$ python3 -q
>>> import numpy as np
>>> np.set_printoptions(suppress=True, linewidth=100)
>>> rnd = lambda a: np.round(a, 2) + 0
>>> W0 = np.array([[-0.9, 0.7, 0.7],
...     [1.0, 0.3, 1.5],
...     [-1.1, 0.0, 0.7],
...     [-1.7, -0.6, 1.3]])
>>> W0[:, 0] *= 10
>>> W0
array([[ -9. ,   0.7,   0.7],
       [ 10. ,   0.3,   1.5],
       [-11. ,   0. ,   0.7],
       [-17. ,  -0.6,   1.3]])
>>> x0 = np.array([-3, -1, 0])
>>> y = W0 @ x0
>>> beta, lr = np.zeros(3), 1 / np.linalg.norm(W0, 2) ** 2
>>> for i in range(6):
...     beta -= lr * W0.T @ (W0 @ beta - y)
...     if i % 2 == 0: print(i, round(np.linalg.norm(W0 @ beta - y), 2))
... 
0 0.96
2 0.96
4 0.95
>>> rnd(np.linalg.cond(W0))
np.float64(27.03)
>>> rnd(beta)
array([-3.01, -0.04,  0.1 ])
>>> np.linalg.cond(W0) > 100
np.False_
>>> rnd(np.abs(np.linalg.svd(W0)[2][-1]))
array([0.02, 0.99, 0.12])
>>> rnd(np.linalg.norm(W0, 2) / np.linalg.norm(W0))
np.float64(1.0)
>>> np.argsort(-np.linalg.norm(W0, axis=0).round(6), kind="stable")[:3]
array([0, 2, 1])
>>> A = np.load("w.npy")
>>> A
array([[-13. ,   1.1,   1.4,  -1.5,  -0.3,  -0.1,  -0.9,   0.3,  -0.4,   2.6],
       [-19. ,   0.1,   0.5,   0.1,   0.3,  -0.3,   0.7,  -1. ,   0.4,  -0.5],
       [ 14. ,  -0.4,  -0.7,  -1. ,   0.5,   0.1,   0.5,   0.4,   1.6,   0.7],
       [-13. ,   1.2,  -0.2,  -0.6,  -0.9,  -0.3,   1.3,  -0.7,  -1.1,  -1.6],
       [  5. ,   1.8,   0.6,  -0.3,  -0.1,  -0.2,  -0.9,  -2. ,  -0.7,   0. ],
       [ 11. ,   0.4,  -0.1,   1.7,  -0.2,   1.2,  -0.9,  -0.9,   0.2,   2.1],
       [ 13. ,  -0.1,   0.6,   0.1,  -0.1,   2.1,   0.7,   1.3,   1.3,   0.9],
       [ 11. ,   0.7,  -0.2,   0.7,   0. ,   0.6,  -1. ,  -0.5,   2.1,  -0.3],
       [ -3. ,  -0.4,  -0.4,  -0.4,  -2.4,  -0.6,   0.6,   0. ,   0.6,   0.3],
       [  9. ,  -0.8,  -0.5,   1. ,  -0.1,   0.5,   0.5,   0. ,   0.6,   0.7]])
>>> rnd(A - A[0])
array([[ 0. ,  0. ,  0. ,  0. ,  0. ,  0. ,  0. ,  0. ,  0. ,  0. ],
       [-6. , -1. , -0.9,  1.6,  0.6, -0.2,  1.6, -1.3,  0.8, -3.1],
       [27. , -1.5, -2.1,  0.5,  0.8,  0.2,  1.4,  0.1,  2. , -1.9],
       [ 0. ,  0.1, -1.6,  0.9, -0.6, -0.2,  2.2, -1. , -0.7, -4.2],
       [18. ,  0.7, -0.8,  1.2,  0.2, -0.1,  0. , -2.3, -0.3, -2.6],
       [24. , -0.7, -1.5,  3.2,  0.1,  1.3,  0. , -1.2,  0.6, -0.5],
       [26. , -1.2, -0.8,  1.6,  0.2,  2.2,  1.6,  1. ,  1.7, -1.7],
       [24. , -0.4, -1.6,  2.2,  0.3,  0.7, -0.1, -0.8,  2.5, -2.9],
       [10. , -1.5, -1.8,  1.1, -2.1, -0.5,  1.5, -0.3,  1. , -2.3],
       [22. , -1.9, -1.9,  2.5,  0.2,  0.6,  1.4, -0.3,  1. , -1.9]])
>>> rnd(A.sum(axis=1))
array([-10.8, -18.7,  15.7, -15.9,   3.2,  14.5,  19.8,  13.1,  -5.7,  10.9])
